$ ipython --no-banner

In [1]: import numpy as np

In [2]: np.set_printoptions(suppress=True, linewidth=120)

In [3]: mat = np.loadtxt("sample0.csv", delimiter=",")

In [4]: mat
Out[4]: 
array([[ 0., -1.,  1.],
       [ 0.,  0.,  2.],
       [ 0.,  0.,  0.]])

In [5]: # triangular, det is the product of the diagonal

In [6]: left, s, vt = np.linalg.svd(mat)

In [7]: s.round(2)
Out[7]: array([2.29, 0.87, 0.  ])

In [8]: np.argmax(s[:-1] / (s[1:] + 1e-6)) + 1
Out[8]: np.int64(2)

In [9]: B = left[:, :2] @ np.diag(s[:2]) @ vt[:2]

In [10]: np.linalg.matrix_rank(mat, rtol=0.05)
Out[10]: np.int64(2)

In [11]: round(float(np.linalg.norm(mat - B, 2)), 2), s[2]
Out[11]: (0.0, np.float64(0.0))

In [12]: round(np.abs(mat - B).max(), 2)
Out[12]: np.float64(0.0)

In [13]: rng = np.random.default_rng(853199)

In [14]: z = rng.permutation(3)

In [15]: z
Out[15]: array([2, 0, 1])

In [16]: B = mat[z][:, z]

In [17]: B
Out[17]: 
array([[ 0.,  0.,  0.],
       [ 1.,  0., -1.],
       [ 2.,  0.,  0.]])

In [18]: np.round(np.sort(np.abs(np.linalg.eigvals(B))), 2)
Out[18]: array([0., 0., 0.])

In [19]: np.allclose(B, mat)
Out[19]: False

In [20]: np.round(mat @ np.linalg.pinv(mat) @ mat, 2) + 0
Out[20]: 
array([[ 0., -1.,  1.],
       [ 0.,  0.,  2.],
       [ 0.,  0.,  0.]])

In [21]: try:
    ...:     np.linalg.inv(mat)
    ...: except np.linalg.LinAlgError as e:
    ...:     print(repr(e))
    ...: 
LinAlgError('Singular matrix')

In [22]: np.einsum("ii->", mat)
Out[22]: np.float64(0.0)

In [23]: np.round(np.linalg.eigvals(mat).sum().real, 2)
Out[23]: np.float64(0.0)

In [24]: round(float(np.linalg.det(2 * mat)), 2), round(np.linalg.det(mat), 2)
Out[24]: (0.0, np.float64(0.0))

In [25]: round(float(np.linalg.det(mat.T)), 2)
Out[25]: 0.0

In [26]: np.poly(mat)
Out[26]: array([1., 0., 0., 0.])

In [27]: np.round(np.linalg.det(mat[::-1]), 2)
Out[27]: np.float64(0.0)

In [28]: np.kron(np.eye(2, dtype=int), mat)
Out[28]: 
array([[ 0., -1.,  1.,  0., -0.,  0.],
       [ 0.,  0.,  2.,  0.,  0.,  0.],
       [ 0.,  0.,  0.,  0.,  0.,  0.],
       [ 0., -0.,  0.,  0., -1.,  1.],
       [ 0.,  0.,  0.,  0.,  0.,  2.],
       [ 0.,  0.,  0.,  0.,  0.,  0.]])

In [29]: np.round(np.linalg.eigvals(mat), 2)
Out[29]: array([0., 0., 0.])

In [30]: m1 = np.load("out19.npy")

In [31]: m1
Out[31]: 
array([[-2.22, -1.27,  1.34, -0.66, -1.  ,  2.54, -2.96],
       [ 2.11,  2.07,  1.11,  2.92,  0.26,  0.18, -2.53],
       [-1.11, -1.86,  2.82, -1.45, -0.98, -1.87, -2.4 ],
       [ 0.15, -0.66,  4.35,  1.44, -1.35,  0.46, -1.23],
       [-2.75,  0.17,  0.61, -0.89, -1.77,  0.25,  3.61],
       [-0.75,  0.74,  2.8 ,  1.  , -0.31, -3.59,  1.44],
       [-2.92,  2.78,  0.93, -1.89,  1.41,  1.4 , -0.58],
       [ 0.84, -3.09,  0.1 ,  1.04, -2.7 , -2.11,  1.38],
       [-1.59,  1.79,  0.46,  3.07, -2.17,  1.82,  1.27],
       [ 0.64, -0.31, -0.06, -0.4 , -4.84,  0.19, -0.92],
       [-3.99, -1.3 ,  2.2 ,  0.4 ,  0.05,  1.31,  0.81],
       [-4.18, -0.68, -0.97, -1.63, -0.16, -1.45,  1.17],
       [ 0.03, -1.07, -0.3 , -2.82, -3.15, -2.32,  0.68],
       [-1.92,  0.93, -3.92, -0.83, -1.93, -0.79,  0.1 ],
       [-3.1 , -0.18,  0.25, -0.49, -0.98, -3.63,  0.97],
       [-0.72,  2.86, -0.41, -0.21, -0.01,  3.9 , -0.93],
       [ 0.73, -3.66, -1.74, -0.91, -0.47, -2.19, -1.48],
       [-2.04, -2.34,  3.72, -0.49, -0.53, -0.29,  0.94],
       [-0.2 , -0.22,  3.68, -2.35, -0.09,  1.64,  1.78]])

In [32]: z = m1[:, 6] > np.median(m1[:, 6])

In [33]: r0 = m1[z].mean(axis=0) - m1[~z].mean(axis=0)

In [34]: np.argsort(-np.abs(r0).round(6), kind="stable")
Out[34]: array([6, 0, 2, 5, 1, 3, 4])

In [35]: z.astype(int)
Out[35]: array([0, 0, 0, 0, 1, 1, 0, 1, 1, 0, 1, 1, 0, 0, 1, 0, 0, 1, 1])
